>>> import numpy as np
>>> np.set_printoptions(suppress=True, linewidth=140)
>>> Y = np.array([[2, 0], [2, 2]])
>>> basis = np.array([[-2, 1], [1, -3]])
>>> F = np.kron(Y, basis)
>>> F
array([[-4,  2,  0,  0],
       [ 2, -6,  0,  0],
       [-4,  2, -4,  2],
       [ 2, -6,  2, -6]])
>>> np.abs(F).max()
np.int64(6)
>>> F.sum(axis=1)
array([-2, -4, -4, -8])
>>> np.count_nonzero(F)
np.int64(12)
>>> F.sum(axis=0)
array([-4, -8, -2, -4])
>>> np.unravel_index(np.abs(F).argmax(), F.shape)
(np.int64(1), np.int64(1))
>>> np.linalg.rank(F)
Traceback (most recent call last):
  File "<python-input-11>", line 1, in <module>
    np.linalg.rank(F)
    ^^^^^^^^^^^^^^
AttributeError: module 'numpy.linalg' has no attribute 'rank'
>>> np.diff(F, axis=0)
array([[ 6, -8,  0,  0],
       [-6,  8, -4,  2],
       [ 6, -8,  6, -8]])
>>> np.einsum("ii->", F)
np.int64(-20)
>>> np.round(np.linalg.det(F.T), 4)
np.float64(400.0)
>>> np.round(np.poly(F), 4)
array([  1.,  20., 140., 400., 400.])
>>> round(float(np.linalg.eigvals(F).sum().real), 4)
-20.0
>>> np.round(np.linalg.eigvals(F), 4)
array([-7.2361+0.j, -7.2361-0.j, -2.7639+0.j, -2.7639+0.j])
>>> Y = F ** -1
Traceback (most recent call last):
  File "<python-input-18>", line 1, in <module>
    Y = F ** -1
        ~~^^~~~
ValueError: Integers to negative integer powers are not allowed.
>>> Y = np.linalg.inv(F)
>>> Y
array([[-0.3, -0.1, -0. , -0. ],
       [-0.1, -0.2, -0. , -0. ],
       [ 0.3,  0.1, -0.3, -0.1],
       [ 0.1,  0.2, -0.1, -0.2]])
>>> np.allclose(Y, F.T)
False
>>> round(np.linalg.cond(F), 4)
np.float64(6.8541)
>>> np.round(np.linalg.inv(Y), 4)
array([[-4.,  2., -0., -0.],
       [ 2., -6., -0., -0.],
       [-4.,  2., -4.,  2.],
       [ 2., -6.,  2., -6.]])
>>> np.round(F @ Y, 4) + 0
array([[1., 0., 0., 0.],
       [0., 1., 0., 0.],
       [0., 0., 1., 0.],
       [0., 0., 0., 1.]])
>>> A = np.loadtxt("sample11.csv", delimiter=",")
>>> A
array([[0., 1., 0., 0., 0.],
       [0., 0., 0., 1., 0.],
       [1., 0., 0., 0., 0.],
       [0., 0., 0., 0., 1.],
       [0., 0., 1., 0., 0.]])
>>> np.kron(np.eye(2, dtype=int), A)
array([[0., 1., 0., 0., 0., 0., 0., 0., 0., 0.],
       [0., 0., 0., 1., 0., 0., 0., 0., 0., 0.],
       [1., 0., 0., 0., 0., 0., 0., 0., 0., 0.],
       [0., 0., 0., 0., 1., 0., 0., 0., 0., 0.],
       [0., 0., 1., 0., 0., 0., 0., 0., 0., 0.],
       [0., 0., 0., 0., 0., 0., 1., 0., 0., 0.],
       [0., 0., 0., 0., 0., 0., 0., 0., 1., 0.],
       [0., 0., 0., 0., 0., 1., 0., 0., 0., 0.],
       [0., 0., 0., 0., 0., 0., 0., 0., 0., 1.],
       [0., 0., 0., 0., 0., 0., 0., 1., 0., 0.]])
>>> np.round(np.linalg.eigvals(A), 4)
array([-0.809+0.5878j, -0.809-0.5878j,  0.309+0.9511j,  0.309-0.9511j,  1.   +0.j    ])
>>> np.round(np.poly(A), 4) + 0
array([ 1.,  0.,  0.,  0.,  0., -1.])
>>> round(float(np.linalg.eigvals(A).sum().real), 4)
-0.0
>>> np.round(np.linalg.det(2 * A), 4), np.round(np.linalg.det(A), 4)
(np.float64(32.0), np.float64(1.0))
>>> np.einsum("ij,ji->", A, A)
np.float64(0.0)
>>> round(np.linalg.det(A.T), 4)
np.float64(1.0)
>>> np.einsum("ii->", A)
np.float64(0.0)
